% ipython --no-banner

In [1]: import numpy as np

In [2]: np.set_printoptions(precision=3, suppress=True, linewidth=200)

In [3]: E = np.load("w.npy")

In [4]: E
Out[4]: 
array([[ 0,  0,  0,  0,  0,  0,  0,  0,  3],
       [ 0,  0,  0,  0,  0,  0,  1,  0,  0],
       [-1,  0,  0,  0, -1, -3, -2,  0,  0],
       [ 3,  0,  0,  0,  0,  0,  0, -3,  2],
       [ 0,  0,  1,  3,  0,  2, -2,  0, -2],
       [ 0,  0,  0,  0,  0,  0,  0, -2,  0],
       [ 0,  0, -2,  0,  0,  2, -1,  3,  0]])

In [5]: vec = np.array([1, -2, -2, -3, 2, 2, 1, 3, -2])

In [6]: E @ (2 * vec)
Out[6]: array([-12,   2, -22, -20, -10, -12,  32])

In [7]: np.einsum("ij,j->i", E, vec)
Out[7]: array([ -6,   1, -11, -10,  -5,  -6,  16])

In [8]: m1 = np.load("dump.npy")

In [9]: m1
Out[9]: 
array([[-3,  1,  2,  3,  0,  3, -3, -3],
       [ 0, -1,  3,  1, -2, -3, -2,  3],
       [ 0,  0, -3,  2, -2,  1,  0,  2],
       [ 0,  0,  0, -2, -2,  0,  1,  0],
       [ 0,  0,  0,  0,  2,  0,  0, -2],
       [ 0,  0,  0,  0,  0, -3, -2,  3],
       [ 0,  0,  0,  0,  0,  0, -1,  0],
       [ 0,  0,  0,  0,  0,  0,  0,  1]])

In [10]: # triangular, det is the product of the diagonal

In [11]: left, sv = np.linalg.svd(m1)
Traceback (most recent call last):
  Cell In[11], line 1
    left, sv = np.linalg.svd(m1)
ValueError: too many values to unpack (expected 2)


In [12]: left, sv, Vt = np.linalg.svd(m1, full_matrices=False)

In [13]: (sv > 1e-8).sum()
Out[13]: np.int64(8)

In [14]: np.round(left.T @ m1 @ Vt.T, 3) + 0
Out[14]: 
array([[8.16 , 0.   , 0.   , 0.   , 0.   , 0.   , 0.   , 0.   ],
       [0.   , 6.632, 0.   , 0.   , 0.   , 0.   , 0.   , 0.   ],
       [0.   , 0.   , 4.919, 0.   , 0.   , 0.   , 0.   , 0.   ],
       [0.   , 0.   , 0.   , 3.346, 0.   , 0.   , 0.   , 0.   ],
       [0.   , 0.   , 0.   , 0.   , 1.7  , 0.   , 0.   , 0.   ],
       [0.   , 0.   , 0.   , 0.   , 0.   , 0.905, 0.   , 0.   ],
       [0.   , 0.   , 0.   , 0.   , 0.   , 0.   , 0.556, 0.   ],
       [0.   , 0.   , 0.   , 0.   , 0.   , 0.   , 0.   , 0.142]])

In [15]: sv
Out[15]: array([8.16 , 6.632, 4.919, 3.346, 1.7  , 0.905, 0.556, 0.142])

In [16]: print(np.round(left.T @ left, 3) + 0)
[[1. 0. 0. 0. 0. 0. 0. 0.]
 [0. 1. 0. 0. 0. 0. 0. 0.]
 [0. 0. 1. 0. 0. 0. 0. 0.]
 [0. 0. 0. 1. 0. 0. 0. 0.]
 [0. 0. 0. 0. 1. 0. 0. 0.]
 [0. 0. 0. 0. 0. 1. 0. 0.]
 [0. 0. 0. 0. 0. 0. 1. 0.]
 [0. 0. 0. 0. 0. 0. 0. 1.]]
